In [1]: import numpy as np

In [2]: np.set_printoptions(precision=1, suppress=True, linewidth=200)

In [3]: def rd(a):
   ...:     return np.round(a, 1) + 0
   ...: 

In [4]: other = np.array([[0, 2, 0, 3], [3, 2, 1, 1], [0, 1, 1, 1], [1, 3, 0, 1], [0, 3, 2, 3]])

In [5]: W0 = np.block([[np.zeros((5, 5)), other], [other.T, np.zeros((4, 4))]])

In [6]: W0
Out[6]: 
array([[0., 0., 0., 0., 0., 0., 2., 0., 3.],
       [0., 0., 0., 0., 0., 3., 2., 1., 1.],
       [0., 0., 0., 0., 0., 0., 1., 1., 1.],
       [0., 0., 0., 0., 0., 1., 3., 0., 1.],
       [0., 0., 0., 0., 0., 0., 3., 2., 3.],
       [0., 3., 0., 1., 0., 0., 0., 0., 0.],
       [2., 2., 1., 3., 3., 0., 0., 0., 0.],
       [0., 1., 1., 0., 2., 0., 0., 0., 0.],
       [3., 1., 1., 1., 3., 0., 0., 0., 0.]])

In [7]: Uu, sig, vt = np.linalg.svd(W0)

In [8]: np.argmax(sig[:-1] / (sig[1:] + 1e-6)) + 1
Out[8]: np.int64(8)

In [9]: rd(sig)
Out[9]: array([7.1, 7.1, 3. , 3. , 1.6, 1.6, 1.2, 1.2, 0. ])

In [10]: other = Uu[:, :8] @ np.diag(sig[:8]) @ vt[:8]

In [11]: rd(np.linalg.norm(W0 - other) / np.linalg.norm(W0))
Out[11]: np.float64(0.0)

In [12]: np.linalg.matrix_rank(other)
Out[12]: np.int64(8)

In [13]: rd(np.abs(W0 - other).max())
Out[13]: np.float64(0.0)

In [14]: rd(other)
Out[14]: 
array([[0., 0., 0., 0., 0., 0., 2., 0., 3.],
       [0., 0., 0., 0., 0., 3., 2., 1., 1.],
       [0., 0., 0., 0., 0., 0., 1., 1., 1.],
       [0., 0., 0., 0., 0., 1., 3., 0., 1.],
       [0., 0., 0., 0., 0., 0., 3., 2., 3.],
       [0., 3., 0., 1., 0., 0., 0., 0., 0.],
       [2., 2., 1., 3., 3., 0., 0., 0., 0.],
       [0., 1., 1., 0., 2., 0., 0., 0., 0.],
       [3., 1., 1., 1., 3., 0., 0., 0., 0.]])

In [15]: Uu, sig, vt = np.linalg.svd(W0)

In [16]: vecs = vt[:(sig > 1e-8).sum()]

In [17]: rng = np.random.default_rng(53)

In [18]: x0 = W0[4] + -3 * W0[5] + rng.integers(2) * np.eye(9)[2]

In [19]: x0
Out[19]: array([ 0., -9.,  1., -3.,  0.,  0.,  3.,  2.,  3.])

In [20]: rd(np.diag(vecs.T @ vecs))
Out[20]: array([1. , 1. , 0.2, 1. , 0.8, 1. , 1. , 1. , 1. ])

In [21]: rd(np.linalg.norm(x0 - vecs.T @ vecs @ x0))
Out[21]: np.float64(0.9)

In [22]: rd(vecs.T @ vecs)
Out[22]: 
array([[ 1. ,  0. , -0.1,  0. ,  0.1,  0. ,  0. ,  0. ,  0. ],
       [ 0. ,  1. ,  0. ,  0. ,  0. ,  0. ,  0. ,  0. ,  0. ],
       [-0.1,  0. ,  0.2, -0.1,  0.4,  0. ,  0. ,  0. ,  0. ],
       [ 0. ,  0. , -0.1,  1. ,  0. ,  0. ,  0. ,  0. ,  0. ],
       [ 0.1,  0. ,  0.4,  0. ,  0.8,  0. ,  0. ,  0. ,  0. ],
       [ 0. ,  0. ,  0. ,  0. ,  0. ,  1. ,  0. ,  0. ,  0. ],
       [ 0. ,  0. ,  0. ,  0. ,  0. ,  0. ,  1. ,  0. ,  0. ],
       [ 0. ,  0. ,  0. ,  0. ,  0. ,  0. ,  0. ,  1. ,  0. ],
       [ 0. ,  0. ,  0. ,  0. ,  0. ,  0. ,  0. ,  0. ,  1. ]])

In [23]: np.linalg.matrix_rank(np.vstack([W0, x0]))
Out[23]: np.int64(9)

In [24]: rank = np.linalg.matrix_rank(W0)

In [25]: rank
Out[25]: np.int64(8)

In [26]: null = np.linalg.svd(W0)[2][rank:].T

In [27]: rd(null @ null.T)
Out[27]: 
array([[ 0. ,  0. ,  0.1,  0. , -0.1,  0. ,  0. ,  0. ,  0. ],
       [ 0. ,  0. ,  0. ,  0. ,  0. ,  0. ,  0. ,  0. ,  0. ],
       [ 0.1,  0. ,  0.8,  0.1, -0.4,  0. ,  0. ,  0. ,  0. ],
       [ 0. ,  0. ,  0.1,  0. ,  0. ,  0. ,  0. ,  0. ,  0. ],
       [-0.1,  0. , -0.4,  0. ,  0.2,  0. ,  0. ,  0. ,  0. ],
       [ 0. ,  0. ,  0. ,  0. ,  0. ,  0. ,  0. ,  0. ,  0. ],
       [ 0. ,  0. ,  0. ,  0. ,  0. ,  0. ,  0. ,  0. ,  0. ],
       [ 0. ,  0. ,  0. ,  0. ,  0. ,  0. ,  0. ,  0. ,  0. ],
       [ 0. ,  0. ,  0. ,  0. ,  0. ,  0. ,  0. ,  0. ,  0. ]])

In [28]: rd(null[:, 0] / null[np.abs(null[:, 0]).round(6).argmax(), 0])
Out[28]: array([ 0.1,  0. ,  1. ,  0.1, -0.5,  0. ,  0. ,  0. ,  0. ])

In [29]: [int(np.linalg.matrix_rank(W0[:i])) for i in range(1, len(W0) + 1)]
Out[29]: [1, 2, 3, 4, 4, 5, 6, 7, 8]

In [30]: m1 = np.loadtxt("mat.csv", delimiter=",")

In [31]: m1
Out[31]: 
array([[ 0.,  3.,  2.,  0.,  0.,  3.,  2.,  1.,  1.,  0.,  0.,  2.],
       [ 3.,  6.,  4.,  3.,  0.,  5.,  3.,  2.,  3.,  1.,  3.,  5.],
       [ 3.,  7.,  4.,  5.,  2.,  5.,  4.,  4.,  6.,  1.,  6.,  5.],
       [ 3.,  9.,  5.,  6.,  5.,  7.,  4.,  6.,  6.,  4.,  6.,  6.],
       [ 6., 11.,  5.,  8.,  8.,  7.,  6.,  6.,  7.,  6.,  6.,  8.],
       [ 6., 12.,  8.,  9.,  9., 10.,  9.,  6., 10.,  6.,  6., 10.],
       [ 7., 12.,  9., 12.,  9., 11., 11.,  9., 13.,  6.,  9., 13.],
       [ 7., 15., 10., 15., 12., 11., 14., 10., 14.,  9., 10., 13.],
       [ 7., 17., 12., 15., 12., 13., 16., 12., 16.,  9., 12., 16.],
       [10., 18., 14., 15., 13., 15., 16., 15., 16., 10., 13., 18.],
       [10., 19., 16., 15., 13., 15., 16., 18., 16., 13., 16., 20.],
       [13., 20., 16., 15., 16., 18., 18., 21., 18., 14., 16., 22.],
       [16., 20., 19., 18., 16., 21., 19., 21., 18., 15., 16., 22.],
       [19., 21., 20., 21., 17., 24., 20., 24., 19., 17., 17., 23.],
       [21., 23., 20., 21., 17., 25., 20., 27., 19., 18., 19., 25.],
       [24., 24., 20., 22., 20., 25., 21., 29., 22., 21., 20., 26.],
       [24., 24., 21., 23., 21., 25., 21., 32., 25., 24., 23., 26.],
       [27., 26., 24., 26., 23., 28., 24., 33., 27., 27., 24., 28.],
       [27., 29., 24., 29., 24., 31., 25., 34., 29., 30., 25., 30.],
       [27., 32., 24., 30., 24., 34., 27., 36., 29., 31., 25., 30.],
       [27., 34., 25., 33., 26., 34., 30., 37., 32., 33., 26., 31.],
       [29., 34., 25., 33., 27., 35., 31., 38., 34., 36., 29., 34.],
       [29., 35., 26., 33., 28., 38., 31., 40., 36., 37., 31., 34.],
       [31., 38., 28., 36., 31., 41., 31., 43., 36., 38., 31., 35.],
       [33., 38., 29., 38., 33., 44., 31., 44., 39., 38., 34., 38.],
       [36., 39., 29., 40., 34., 45., 32., 46., 40., 40., 36., 40.],
       [37., 42., 31., 43., 35., 46., 34., 47., 42., 41., 36., 42.],
       [40., 44., 34., 44., 36., 48., 36., 50., 44., 43., 39., 45.],
       [40., 46., 34., 47., 39., 51., 36., 50., 44., 44., 41., 46.],
       [42., 47., 35., 50., 42., 53., 36., 50., 44., 45., 44., 49.],
       [45., 48., 35., 51., 44., 53., 37., 52., 44., 47., 47., 50.]])

In [32]: rd(np.linalg.norm(m1, 2) / np.linalg.norm(m1))
Out[32]: np.float64(1.0)

In [33]: rd(np.abs(np.linalg.svd(m1)[2][-1]))
Out[33]: array([0.2, 0. , 0. , 0.3, 0.1, 0.2, 0.4, 0.2, 0. , 0.2, 0.5, 0.6])

In [34]: [round(float(x), 1) for x in np.linalg.svd(m1, compute_uv=False)[:3]]
Out[34]: [521.0, 23.0, 15.3]

In [35]: np.linalg.matrix_rank(m1, rtol=0.1)
Out[35]: np.int64(1)
